$ ipython --no-banner

In [1]: import numpy as np

In [2]: np.set_printoptions(precision=3, suppress=True, linewidth=140)

In [3]: F = np.load("case12.npy")

In [4]: F
Out[4]: 
array([[ -0.4,   0.8,  -0.9,  -0.2,   0.3,  -0.7,   1.5,   0.2, -18. ,   1.7,  -0.4,  -1. ],
       [  0.3,   0.9,  -0.5,  -1.4,  -1.3,   0.3,   0. ,  -1.1,  14. ,   0.1,   0.2,  -0.1],
       [  0.4,  -0.6,  -1.1,  -0.6,  -1.8,   1. ,  -1. ,  -0.4,   4. ,   1.4,   0.1,  -0.4],
       [ -0.2,   1.3,   1.2,   0.5,  -0.8,  -0.7,  -0.2,  -1.6, -22. ,  -1.8,   1.6,  -0.5],
       [  0. ,  -0.3,  -0.7,   0.5,   0. ,  -1.6,   0. ,   0.7,  28. ,  -1.1,  -1.6,   1.2],
       [ -2.1,  -2. ,  -2.1,   0.6,  -0.5,   0.3,   0.5,   0.8,  -4. ,   1.7,  -1.4,   0.8],
       [ -1. ,   0.3,   0.6,   0. ,  -1.5,   0.6,  -0.3,   0.1, -10. ,   0.6,  -0.5,  -1.9],
       [  0.7,  -0.1,  -1.6,  -0.9,   0.3,   1.3,   0.2,   0.3,  -2. ,  -1.5,  -0.7,  -0.3],
       [  0.1,   0.3,   1.6,   0.1,  -1.2,   0.7,  -0.2,  -1.8,  28. ,   0.5,  -1.7,   0.4],
       [  0.9,   0.3,  -1. ,   1.9,   0.1,  -0.4,   0.1,   0.7,   6. ,   0.1,  -0.8,  -1.8],
       [  0. ,  -0.2,  -0.2,  -0.2,   0. ,  -0.2,   2. ,  -0.8,  22. ,   0.4,  -0.5,   0.7],
       [ -0.4,  -0.2,  -2.8,   0.3,   2.1,   2.2,   0.8,  -1.7,  12. ,  -0.2,   0.3,  -0.9],
       [ -0.7,   0.4,   1. ,  -0.5,  -0.2,  -0.4,  -1.4,  -0.7,  14. ,   1.5,   2.1,  -1.9],
       [ -0.4,  -0.4,  -2.2,  -0.9,  -1. ,   0.1,  -1.6,   0.1, -18. ,   1.2,  -0.3,   2.7],
       [ -0.9,   1.1,  -1.2,   0.1,   0.8,   0.3,  -0.9,  -0.4, -38. ,  -0.4,   0.5,  -2.1],
       [ -0.4,  -0.2,  -0.9,  -1. ,  -0.6,  -0.9,  -0.7,   0.8, -22. ,   0.1,   0.7,   0.1]])

In [5]: O, R = np.linalg.qr(F)

In [6]: np.abs(np.diag(R))
Out[6]: array([ 2.992,  2.958,  5.063,  3.104,  3.541,  3.326,  3.374,  2.468, 48.731,  3.408,  2.542,  2.128])

In [7]: O.shape, R.shape
Out[7]: ((16, 12), (12, 12))

In [8]: np.trace(O @ O.T)
Out[8]: np.float64(12.0)

In [9]: np.round(O.T @ O, 3) + 0
Out[9]: 
array([[1., 0., 0., 0., 0., 0., 0., 0., 0., 0., 0., 0.],
       [0., 1., 0., 0., 0., 0., 0., 0., 0., 0., 0., 0.],
       [0., 0., 1., 0., 0., 0., 0., 0., 0., 0., 0., 0.],
       [0., 0., 0., 1., 0., 0., 0., 0., 0., 0., 0., 0.],
       [0., 0., 0., 0., 1., 0., 0., 0., 0., 0., 0., 0.],
       [0., 0., 0., 0., 0., 1., 0., 0., 0., 0., 0., 0.],
       [0., 0., 0., 0., 0., 0., 1., 0., 0., 0., 0., 0.],
       [0., 0., 0., 0., 0., 0., 0., 1., 0., 0., 0., 0.],
       [0., 0., 0., 0., 0., 0., 0., 0., 1., 0., 0., 0.],
       [0., 0., 0., 0., 0., 0., 0., 0., 0., 1., 0., 0.],
       [0., 0., 0., 0., 0., 0., 0., 0., 0., 0., 1., 0.],
       [0., 0., 0., 0., 0., 0., 0., 0., 0., 0., 0., 1.]])
